% python3 -q
>>> import numpy as np
>>> np.set_printoptions(precision=2, suppress=True, linewidth=140)
>>> W0 = np.load("sample13.npy")
>>> print(W0)
[[4 0 0 0 0 0]
 [2 3 0 0 0 0]
 [2 5 0 0 0 0]
 [0 0 4 0 0 0]
 [0 0 2 3 0 0]
 [0 0 2 5 0 0]
 [0 0 0 0 4 0]
 [0 0 0 0 2 3]
 [0 0 0 0 2 5]]
>>> def softmax(z):
...     e = np.exp(z - z.max(axis=-1, keepdims=True))
...     return e / e.sum(axis=-1, keepdims=True)
... 
>>> print(softmax(W0[7]))
[0.03 0.03 0.03 0.03 0.23 0.64]
>>> print(softmax(W0).sum(axis=1))
[1. 1. 1. 1. 1. 1. 1. 1. 1.]
>>> print(np.round(softmax(10 * W0[7]), 2) + 0)
[0. 0. 0. 0. 0. 1.]
>>> scores = W0 @ W0.T / np.sqrt(6)
>>> print(np.round(softmax(scores), 2) + 0)
[[0.92 0.04 0.04 0.   0.   0.   0.   0.   0.  ]
 [0.01 0.08 0.91 0.   0.   0.   0.   0.   0.  ]
 [0.   0.02 0.98 0.   0.   0.   0.   0.   0.  ]
 [0.   0.   0.   0.92 0.04 0.04 0.   0.   0.  ]
 [0.   0.   0.   0.01 0.08 0.91 0.   0.   0.  ]
 [0.   0.   0.   0.   0.02 0.98 0.   0.   0.  ]
 [0.   0.   0.   0.   0.   0.   0.92 0.04 0.04]
 [0.   0.   0.   0.   0.   0.   0.01 0.08 0.91]
 [0.   0.   0.   0.   0.   0.   0.   0.02 0.98]]
>>> print(softmax(scores).round(6).argmax(axis=1))
[0 2 2 3 5 5 6 8 8]
>>> print(np.round(softmax(scores + np.triu(np.full(scores.shape, -np.inf), 1)), 2) + 0)
[[1.   0.   0.   0.   0.   0.   0.   0.   0.  ]
 [0.11 0.89 0.   0.   0.   0.   0.   0.   0.  ]
 [0.   0.02 0.98 0.   0.   0.   0.   0.   0.  ]
 [0.   0.   0.   1.   0.   0.   0.   0.   0.  ]
 [0.   0.   0.   0.11 0.87 0.   0.   0.   0.  ]
 [0.   0.   0.   0.   0.02 0.98 0.   0.   0.  ]
 [0.   0.   0.   0.   0.   0.   0.99 0.   0.  ]
 [0.   0.   0.   0.   0.   0.   0.11 0.86 0.  ]
 [0.   0.   0.   0.   0.   0.   0.   0.02 0.98]]
>>> print(np.round(softmax(scores)[7] @ W0, 2) + 0)
[0.   0.   0.   0.   2.02 4.78]
>>> x = np.array([5, 5, 1, 0, 2, 3])
>>> rhs = W0 @ x
>>> b, lr = np.zeros(6), 1 / np.linalg.norm(W0, 2) ** 2
>>> for i in range(30):
...     b -= lr * W0.T @ (W0 @ b - rhs)
...     if i % 10 == 0: print(i, round(np.linalg.norm(W0 @ b - rhs), 2))
... 
0 3.45
10 0.15
20 0.01
>>> print(b.round(2) + 0)
[5. 5. 1. 0. 2. 3.]
>>> proj = W0 @ np.linalg.solve(W0.T @ W0, W0.T)
>>> print(np.round(proj @ W0[:, 1], 2) + 0)
[0. 3. 5. 0. 0. 0. 0. 0. 0.]
>>> print(np.allclose(proj @ proj, proj))
True
>>> q, vecs = np.linalg.qr(W0[:, :4])[0], np.linalg.qr(W0[:, 4:])[0]
>>> s = np.linalg.svd(q.T @ vecs, compute_uv=False)
>>> print(round(np.linalg.norm(q @ q.T - vecs @ vecs.T, 2), 2))
1.0
>>> print((s > 0.9).sum())
0
>>> K = np.load("a.npy")
>>> print(K)
[[ 0.67 -0.42 -0.61]
 [-0.42  0.46 -0.78]
 [-0.61 -0.78 -0.13]]
>>> B = np.array([[1, -1], [-2, 0]])
>>> W2 = np.kron(B, K)
>>> print(W2)
[[ 0.67 -0.42 -0.61 -0.67  0.42  0.61]
 [-0.42  0.46 -0.78  0.42 -0.46  0.78]
 [-0.61 -0.78 -0.13  0.61  0.78  0.13]
 [-1.34  0.84  1.22  0.   -0.   -0.  ]
 [ 0.84 -0.92  1.57 -0.    0.   -0.  ]
 [ 1.22  1.57  0.26 -0.   -0.   -0.  ]]
>>> print(np.round(np.linalg.norm(W2, 2), 2), round(np.linalg.norm(B, 2) * np.linalg.norm(K, 2), 2))
2.29 2.29
>>> rng = np.random.default_rng(544486)
>>> z = rng.permutation(3)
>>> B = K[:, z] * rng.choice([-1, 1], 3)
>>> print(B)
[[ 0.42 -0.61 -0.67]
 [-0.46 -0.78  0.42]
 [ 0.78 -0.13  0.61]]
>>> U, _, Vt = np.linalg.svd(K.T @ B)
>>> print(z)
[1 2 0]
>>> U, s, Vt = np.linalg.svd(B, full_matrices=False)
>>> print(np.round(U.T @ B @ Vt.T, 2) + 0)
[[1. 0. 0.]
 [0. 1. 0.]
 [0. 0. 1.]]
>>> print((s > 1e-8).sum())
3
>>> print(s / s[0])
[1. 1. 1.]
>>> F = np.load("arr.npy")
>>> print(F)
[[-0.42  0.42  0.07 -0.28]
 [-0.18  0.18  0.03 -0.12]
 [ 0.72 -0.72 -0.12  0.48]
 [-0.06  0.06  0.01 -0.04]]
>>> U, s, Vt = np.linalg.svd(F)
>>> vecs = Vt[:(s > 1e-8).sum()]
>>> x = F[0] + 2 * F[2] + rng.integers(2) * np.eye(4)[0]
>>> print(x)
[ 1.02 -1.02 -0.17  0.68]
>>> print(np.allclose(vecs.T @ vecs @ x, x))
True
>>> print(vecs.T @ vecs)
[[ 0.4  -0.4  -0.07  0.27]
 [-0.4   0.4   0.07 -0.27]
 [-0.07  0.07  0.01 -0.04]
 [ 0.27 -0.27 -0.04  0.18]]
>>> print(round(np.linalg.norm(x - vecs.T @ vecs @ x), 2))
0.0
>>> print(np.linalg.matrix_rank(np.vstack([F, x])))
1
>>> print(np.diag(vecs.T @ vecs))
[0.4  0.4  0.01 0.18]
